% python3 -q
>>> import numpy as np
>>> from numpy import linalg as LA
>>> np.set_printoptions(suppress=True, linewidth=120)
>>> f = np.array([0, 2, -3, 3, -3, 1, 2, 3, -2, -2, -3, 3, 2, -3])
>>> K = -1 * np.eye(14) + np.outer(f, f)
>>> print(K)
[[-1.  0.  0.  0.  0.  0.  0.  0.  0.  0.  0.  0.  0.  0.]
 [ 0.  3. -6.  6. -6.  2.  4.  6. -4. -4. -6.  6.  4. -6.]
 [ 0. -6.  8. -9.  9. -3. -6. -9.  6.  6.  9. -9. -6.  9.]
 [ 0.  6. -9.  8. -9.  3.  6.  9. -6. -6. -9.  9.  6. -9.]
 [ 0. -6.  9. -9.  8. -3. -6. -9.  6.  6.  9. -9. -6.  9.]
 [ 0.  2. -3.  3. -3.  0.  2.  3. -2. -2. -3.  3.  2. -3.]
 [ 0.  4. -6.  6. -6.  2.  3.  6. -4. -4. -6.  6.  4. -6.]
 [ 0.  6. -9.  9. -9.  3.  6.  8. -6. -6. -9.  9.  6. -9.]
 [ 0. -4.  6. -6.  6. -2. -4. -6.  3.  4.  6. -6. -4.  6.]
 [ 0. -4.  6. -6.  6. -2. -4. -6.  4.  3.  6. -6. -4.  6.]
 [ 0. -6.  9. -9.  9. -3. -6. -9.  6.  6.  8. -9. -6.  9.]
 [ 0.  6. -9.  9. -9.  3.  6.  9. -6. -6. -9.  8.  6. -9.]
 [ 0.  4. -6.  6. -6.  2.  4.  6. -4. -4. -6.  6.  3. -6.]
 [ 0. -6.  9. -9.  9. -3. -6. -9.  6.  6.  9. -9. -6.  8.]]
>>> out = K / LA.norm(K, axis=1, keepdims=True)
>>> gram = out @ out.T
>>> round(np.degrees(np.arccos(np.clip(gram[3, 5], -1, 1))), 3)
np.float64(6.644)
>>> (gram - 2 * np.eye(14)).round(6).argmax(axis=1)
array([1, 3, 4, 7, 2, 3, 3, 3, 2, 2, 2, 3, 3, 2])
>>> np.round(LA.eigvalsh(K).min(), 3)
np.float64(-1.0)
>>> np.all(LA.eigvalsh(K) > 0)
np.False_
>>> arr = np.load("w.npy")
>>> arr
array([[-4.,  3.,  7.,  1.,  2.,  1.,  2.,  9.,  0.],
       [ 0.,  0., -1., -1.,  1.,  2., -2., -3.,  3.],
       [ 0., -2., -4.,  1.,  4.,  1., -3., -2., -4.],
       [ 0.,  2.,  5., -4.,  2., -5.,  3., -5.,  2.],
       [ 0.,  4., -2., -1., -3., -3., -4., -1., -2.],
       [ 0., -3., -3., -2.,  4.,  1., -2., -3.,  2.],
       [ 0.,  2.,  5.,  4., -4., -3.,  4., -2.,  0.],
       [ 0.,  3., -4., -4.,  3., -4.,  5.,  4., -2.],
       [ 0.,  2.,  1., -3.,  2.,  4., -1., -5.,  4.]])
>>> out = LA.inv(arr)
>>> print(round(LA.cond(arr), 3))
95.246
>>> (np.abs(out) > 1e-9).astype(int)
array([[1, 1, 1, 1, 1, 1, 1, 1, 1],
       [0, 1, 1, 1, 1, 1, 1, 1, 1],
       [0, 1, 1, 1, 1, 1, 1, 1, 1],
       [0, 1, 1, 1, 1, 1, 1, 1, 1],
       [0, 1, 1, 1, 1, 1, 1, 1, 1],
       [0, 1, 1, 1, 1, 1, 1, 1, 1],
       [0, 1, 1, 1, 1, 1, 1, 1, 1],
       [0, 1, 1, 1, 1, 1, 1, 1, 1],
       [0, 1, 1, 1, 1, 1, 1, 1, 1]])
>>> np.round(LA.det(arr) * LA.det(out), 3)
np.float64(1.0)
>>> np.round(LA.inv(out), 3) + 0
array([[-4.,  3.,  7.,  1.,  2.,  1.,  2.,  9.,  0.],
       [ 0.,  0., -1., -1.,  1.,  2., -2., -3.,  3.],
       [ 0., -2., -4.,  1.,  4.,  1., -3., -2., -4.],
       [ 0.,  2.,  5., -4.,  2., -5.,  3., -5.,  2.],
       [ 0.,  4., -2., -1., -3., -3., -4., -1., -2.],
       [ 0., -3., -3., -2.,  4.,  1., -2., -3.,  2.],
       [ 0.,  2.,  5.,  4., -4., -3.,  4., -2.,  0.],
       [ 0.,  3., -4., -4.,  3., -4.,  5.,  4., -2.],
       [ 0.,  2.,  1., -3.,  2.,  4., -1., -5.,  4.]])
>>> round(LA.slogdet(arr)[0], 3)
np.float64(-1.0)
>>> vec = np.array([-3, 1, 0, 0, 0, -2, 3, 0, 0])
>>> h = np.maximum(arr @ vec, 0)
>>> np.round(np.tanh(arr @ vec), 3)
array([ 1.   , -1.   , -1.   ,  1.   , -0.964, -1.   ,  1.   ,  1.   , -1.   ])
>>> print(h)
[19.  0.  0. 21.  0.  0. 20. 26.  0.]
>>> np.flatnonzero(h > 1e-9)
array([0, 3, 6, 7])
>>> print(np.maximum(arr @ (3 * vec), 0))
[57.  0.  0. 63.  0.  0. 60. 78.  0.]
>>> X = np.load("arr.npy")
>>> X.round(3)
array([[0.171, 0.22 , 0.073, 0.122, 0.269, 0.024],
       [0.22 , 0.283, 0.094, 0.157, 0.346, 0.031],
       [0.073, 0.094, 0.031, 0.052, 0.115, 0.01 ],
       [0.122, 0.157, 0.052, 0.087, 0.192, 0.017],
       [0.269, 0.346, 0.115, 0.192, 0.423, 0.038],
       [0.024, 0.031, 0.01 , 0.017, 0.038, 0.003]])
>>> np.argsort(-LA.norm(X, axis=0).round(6), kind="stable")[:3]
array([4, 1, 0])
>>> LA.cond(X) > 100
np.True_
